% python3 -q
>>> import numpy as np
>>> np.set_printoptions(precision=2, suppress=True, linewidth=140, floatmode="fixed")
>>> X = np.loadtxt("mat.csv", delimiter=",")
>>> X
array([[ 0.00, -1.00,  0.00,  1.00],
       [ 0.00,  3.00, -5.00,  5.00],
       [ 0.00,  2.00, -2.00, -3.00],
       [ 0.00,  2.00,  3.00,  4.00]])
>>> def softmax(z):
...     e = np.exp(z - z.max(axis=-1, keepdims=True))
...     return e / e.sum(axis=-1, keepdims=True)
... 
>>> softmax(X).sum(axis=1)
array([1.00, 1.00, 1.00, 1.00])
>>> scores = X @ X.T / np.sqrt(4)
>>> np.round(softmax(scores), 2) + 0
array([[0.33, 0.33, 0.01, 0.33],
       [0.00, 1.00, 0.00, 0.00],
       [0.00, 0.00, 1.00, 0.00],
       [0.00, 0.00, 0.00, 1.00]])
>>> U, sigma, Vh = np.linalg.svd(X)
>>> V = Vh[:(sigma > 1e-8).sum()]
>>> rng = np.random.default_rng(7631)
>>> vec = X[2] + 2 * X[3] + rng.integers(2) * np.eye(4)[3]
>>> vec
array([0.00, 6.00, 4.00, 6.00])
>>> np.diag(V.T @ V)
array([0.00, 1.00, 1.00, 1.00])
>>> np.round(V.T @ V, 2) + 0
array([[0.00, 0.00, 0.00, 0.00],
       [0.00, 1.00, 0.00, 0.00],
       [0.00, 0.00, 1.00, 0.00],
       [0.00, 0.00, 0.00, 1.00]])
>>> np.allclose(V.T @ V @ vec, vec)
True
>>> np.round(np.linalg.norm(vec - V.T @ V @ vec), 2)
np.float64(0.0)
>>> hat = np.triu(np.array([[1, 2, 3, 2], [2, 0, 2, 1], [2, 1, 1, 1], [1, 3, 0, 1]]), 1) + np.eye(4)
>>> Y = hat @ X @ np.linalg.inv(hat)
>>> np.poly(Y)
array([   1.00,   -5.00,    7.00, -123.00,    0.00])
>>> np.trace(Y), np.trace(X)
(np.float64(5.0), np.float64(5.0))
>>> Y
array([[  0.00,  15.00, -40.00,  35.00],
       [  0.00,   9.00, -24.00,  18.00],
       [  0.00,   4.00,  -7.00,   4.00],
       [  0.00,   2.00,  -1.00,   3.00]])
>>> np.linalg.matrix_rank(Y)
np.int64(3)
>>> hat @ X - X @ hat
array([[ 0.00, 16.00, -8.00, 10.00],
       [ 0.00,  6.00, -7.00,  0.00],
       [ 0.00,  2.00, -1.00,  4.00],
       [ 0.00,  0.00, -4.00, -5.00]])
>>> F = rng.normal(size=(15, 3)) + 3 * np.array([2, 2, -2])
>>> F
array([[ 7.12,  4.35, -5.77],
       [ 6.91,  7.23, -5.72],
       [ 6.04,  5.64, -4.87],
       [ 6.87,  7.34, -6.41],
       [ 4.80,  7.41, -6.25],
       [ 4.10,  3.95, -5.31],
       [ 3.98,  6.56, -6.65],
       [ 5.46,  4.90, -5.66],
       [ 5.23,  5.82, -8.09],
       [ 5.88,  6.11, -5.16],
       [ 4.16,  5.73, -7.93],
       [ 8.54,  5.46, -3.70],
       [ 6.57,  7.51, -6.25],
       [ 4.71,  5.84, -7.63],
       [ 7.14,  5.88, -7.53]])
>>> Xc = F - F.mean(axis=1)
Traceback (most recent call last):
  File "<python-input-26>", line 1, in <module>
    Xc = F - F.mean(axis=1)
         ~~^~~~~~~~~~~~~~~~
ValueError: operands could not be broadcast together with shapes (15,3) (15,) 
>>> Xc = F - F.mean(axis=0)
>>> U, sigma, Vh = np.linalg.svd(Xc, full_matrices=False)
>>> np.linalg.matrix_rank(Xc)
np.int64(3)
>>> np.abs(Vh[-1])
array([0.53, 0.53, 0.67])
>>> W = np.array([[4, 4], [-2, -1], [-5, 0]])
>>> coef = np.array([-4, 5])
>>> H = np.maximum(F @ W + coef, 0)
>>> (H > 0).astype(int)
array([[1, 1],
       [1, 1],
       [1, 1],
       [1, 1],
       [1, 1],
       [1, 1],
       [1, 1],
       [1, 1],
       [1, 1],
       [1, 1],
       [1, 1],
       [1, 1],
       [1, 1],
       [1, 1],
       [1, 1]])
>>> np.linalg.matrix_rank(H)
np.int64(2)
>>> W2 = np.array([[-2, 3], [-3, -2]])
>>> W @ W2
array([[-20,   4],
       [  7,  -4],
       [ 10, -15]])
>>> Y = np.array([[0, 0, 0], [-1, 1, 1], [-1, -2, 1]])
>>> A = Y - Y.T
>>> A
array([[ 0,  1,  1],
       [-1,  0,  3],
       [-1, -3,  0]])
>>> A[:, 3]
Traceback (most recent call last):
  File "<python-input-41>", line 1, in <module>
    A[:, 3]
    ~^^^^^^
IndexError: index 3 is out of bounds for axis 1 with size 3
>>> np.linalg.matrix_rank(A)
np.int64(2)
>>> round(float(np.linalg.norm(A)), 2)
4.69
>>> A.sum(axis=0)
array([-2, -2,  4])
>>> np.diff(A, axis=0)
array([[-1, -1,  2],
       [ 0, -3, -3]])
>>> np.unravel_index(np.abs(A).argmax(), A.shape)
(np.int64(1), np.int64(2))
>>> np.count_nonzero(A)
np.int64(6)
>>> Y = A + rng.integers(-2, 3, (3, 2)) @ rng.integers(-2, 3, (2, 3))
>>> Y
array([[ 0, -2, -1],
       [ 3, -1,  1],
       [ 5, -6, -4]])
>>> np.abs(Y - A).sum(axis=1)
array([ 5,  7, 13])
>>> np.linalg.matrix_rank(Y - A, tol=1e-8)
np.int64(2)
>>> Y - A
array([[ 0, -3, -2],
       [ 4, -1, -2],
       [ 6, -3, -4]])
>>> rk = np.linalg.matrix_rank(A)
>>> rk
np.int64(2)
>>> null = np.linalg.svd(A)[2][rk:].T
>>> [int(np.linalg.matrix_rank(A[:, :j + 1])) for j in range(3)]
[1, 2, 2]
>>> null @ null.T
array([[ 0.82, -0.27,  0.27],
       [-0.27,  0.09, -0.09],
       [ 0.27, -0.09,  0.09]])
>>> null.shape
(3, 1)
>>> null[:, 0] / null[np.abs(null[:, 0]).round(6).argmax(), 0]
array([ 1.00, -0.33,  0.33])
>>> idx = rng.permutation(3)
>>> idx
array([1, 0, 2])
>>> Y = A[idx][:, idx]
>>> np.diag(Y)
array([0, 0, 0])
>>> np.round(np.sort(np.abs(np.linalg.eigvals(Y))), 2) + 0
array([0.00, 3.32, 3.32])
>>> Y
array([[ 0, -1,  3],
       [ 1,  0,  1],
       [-3, -1,  0]])
>>> np.allclose(Y, A)
False
>>> round(float(np.linalg.det(Y)), 2), round(np.linalg.det(A[idx]), 2)
(0.0, np.float64(-0.0))
>>> J = np.loadtxt("layer7.csv", delimiter=",")
>>> J
array([[1.00, 0.00, 0.00, 0.00],
       [0.00, 0.00, 0.00, 1.00],
       [0.00, 0.00, 1.00, 0.00],
       [0.00, 1.00, 0.00, 0.00]])
>>> # orthonormal columns
>>> vals, V = np.linalg.eigh(J)
>>> np.round(V.T @ J @ V, 2) + 0
array([[-1.00,  0.00,  0.00,  0.00],
       [ 0.00,  1.00,  0.00,  0.00],
       [ 0.00,  0.00,  1.00,  0.00],
       [ 0.00,  0.00,  0.00,  1.00]])
>>> np.linalg.eigvalsh(J + -3 * np.eye(4))
array([-4.00, -2.00, -2.00, -2.00])
>>> np.unique(vals.round(6) + 0, return_counts=True)[1]
array([1, 3])
>>> (vals > 1e-8).sum(), (vals < -1e-8).sum()
(np.int64(3), np.int64(1))
>>> np.round(V.T @ V, 2) + 0
array([[1.00, 0.00, 0.00, 0.00],
       [0.00, 1.00, 0.00, 0.00],
       [0.00, 0.00, 1.00, 0.00],
       [0.00, 0.00, 0.00, 1.00]])
>>> mat = np.loadtxt("dump.csv", delimiter=",")
>>> mat
array([[-4.03, -2.98, -2.89],
       [-4.03, -2.93, -2.97],
       [-0.06, -0.11, -0.15]])
>>> np.linalg.matrix_rank(mat)
np.int64(3)
>>> round(np.linalg.norm(mat), 2)
np.float64(8.2)
>>> np.unravel_index(np.abs(mat).argmax(), mat.shape)
(np.int64(0), np.int64(0))
>>> mat.sum(axis=0)
array([-8.12, -6.02, -6.01])
>>> np.abs(mat).max()
np.float64(4.03)
>>> np.round(np.linalg.norm(mat, "nuc"), 2)
np.float64(8.35)
>>> np.round(mat[2] @ mat[1], 2)
np.float64(1.01)
>>> idx = rng.permutation(3)
>>> idx
array([0, 1, 2])
>>> Y = mat[idx][:, idx]
>>> Y
array([[-4.03, -2.98, -2.89],
       [-4.03, -2.93, -2.97],
       [-0.06, -0.11, -0.15]])
>>> np.allclose(Y, mat)
True
>>> round(np.linalg.det(Y), 2), round(np.linalg.det(mat[idx]), 2)
(np.float64(0.04), np.float64(0.04))
>>> np.linalg.matrix_power(J, 100)
array([[1.00, 0.00, 0.00, 0.00],
       [0.00, 1.00, 0.00, 0.00],
       [0.00, 0.00, 1.00, 0.00],
       [0.00, 0.00, 0.00, 1.00]])
>>> J @ np.ones(4)
array([1.00, 1.00, 1.00, 1.00])
>>> pr = np.eye(4)[3]
>>> for _ in range(4):
...     pr = pr @ J
...     print(pr.round(2))
... 
[0.00 1.00 0.00 0.00]
[0.00 0.00 0.00 1.00]
[0.00 1.00 0.00 0.00]
[0.00 0.00 0.00 1.00]
>>> W0 = np.load("run19.npy")
>>> W0
array([[ 0.69, -0.08],
       [-2.00,  2.30],
       [ 0.70, -0.10],
       [-0.60,  0.20]])
>>> # row 1 dominates
>>> W = np.array([[-1, 1, -1, 0], [-3, -2, 0, -2]])
>>> coef = np.array([3, 4, 2, 3])
>>> H = np.maximum(W0 @ W + coef, 0)
>>> (H > 0).astype(int)
array([[1, 1, 1, 1],
       [0, 0, 1, 0],
       [1, 1, 1, 1],
       [1, 1, 1, 1]])
>>> (H > 0).mean(axis=0)
array([0.75, 0.75, 1.00, 0.75])
>>> np.linalg.matrix_rank(H)
np.int64(4)
>>> W2 = np.array([[0, 1], [2, 2], [3, 1], [1, 2]])
>>> (H @ W2).round(6).argmax(axis=1)
array([1, 0, 1, 1])
>>> W @ W2
array([[ -1,   0],
       [ -6, -11]])
>>> m1 = np.load("m.npy")
>>> m1
array([[6, 2, 2],
       [6, 2, 2],
       [0, 0, 0]])
>>> # columns 1 and 2 are equal
>>> Y = np.array([[-4, 0, -2], [1, -2, -1], [2, 2, 0]])
>>> np.einsum("ik,kj->ij", m1, Y)
array([[-18,   0, -14],
       [-18,   0, -14],
       [  0,   0,   0]])
>>> np.einsum("ij,ij->i", m1, m1)
array([44, 44,  0])
>>> np.linalg.matrix_rank(m1 @ Y)
np.int64(1)
>>> np.linalg.matrix_rank(np.vstack([m1, Y.T]))
np.int64(3)
>>> hat = np.triu(np.array([[0, 1, 3], [2, 3, 0], [2, -2, 3]]), 1) + np.eye(3)
>>> Y = hat @ m1 @ np.linalg.inv(hat)
>>> np.trace(Y), np.trace(m1)
(np.float64(8.0), np.int64(8))
>>> Y
array([[ 12.00,  -8.00, -32.00],
       [  6.00,  -4.00, -16.00],
       [  0.00,   0.00,   0.00]])
>>> np.linalg.matrix_rank(Y)
np.int64(1)
>>> feats = np.load("case18.npy")
>>> feats
array([[-3.00,  1.00,  0.00],
       [ 0.00, -3.00,  1.00],
       [ 0.00,  0.00, -3.00]])
>>> W = np.array([[0, 6, 7, 8, 9, 5], [0, 8, 9, 2, 9, 8], [9, 1, 9, 1, 3, 5]])
>>> coef = np.array([1, 3, 2, 0, 2, 2])
>>> H = np.maximum(feats @ W + coef, 0)
>>> H
array([[ 1.00,  0.00,  0.00,  0.00,  0.00,  0.00],
       [10.00,  0.00,  0.00,  0.00,  0.00,  0.00],
       [ 0.00,  0.00,  0.00,  0.00,  0.00,  0.00]])
>>> (H > 0).astype(int)
array([[1, 0, 0, 0, 0, 0],
       [1, 0, 0, 0, 0, 0],
       [0, 0, 0, 0, 0, 0]])
>>> np.linalg.matrix_rank(H)
np.int64(1)
>>> W2 = np.array([[3, 2], [5, 4], [4, 3], [2, 4], [4, 1], [1, 1]])
>>> W @ W2
array([[115,  91],
       [124,  84],
       [ 87,  61]])
>>> (H @ W2).round(6).argmax(axis=1)
array([0, 0, 0])
>>> hat = np.triu(np.array([[0, -1, -1], [-1, 2, -2], [0, -1, 3]]), 1) + np.eye(3)
>>> Y = hat @ feats @ np.linalg.inv(hat)
>>> np.round(np.linalg.det(Y), 2)
np.float64(-27.0)
>>> np.linalg.matrix_rank(Y)
np.int64(3)
>>> np.poly(Y)
array([ 1.00,  9.00, 27.00, 27.00])
>>> Y
array([[-3.00,  1.00,  1.00],
       [ 0.00, -3.00,  1.00],
       [ 0.00,  0.00, -3.00]])
>>> np.trace(Y), np.trace(feats)
(np.float64(-9.0), np.float64(-9.0))
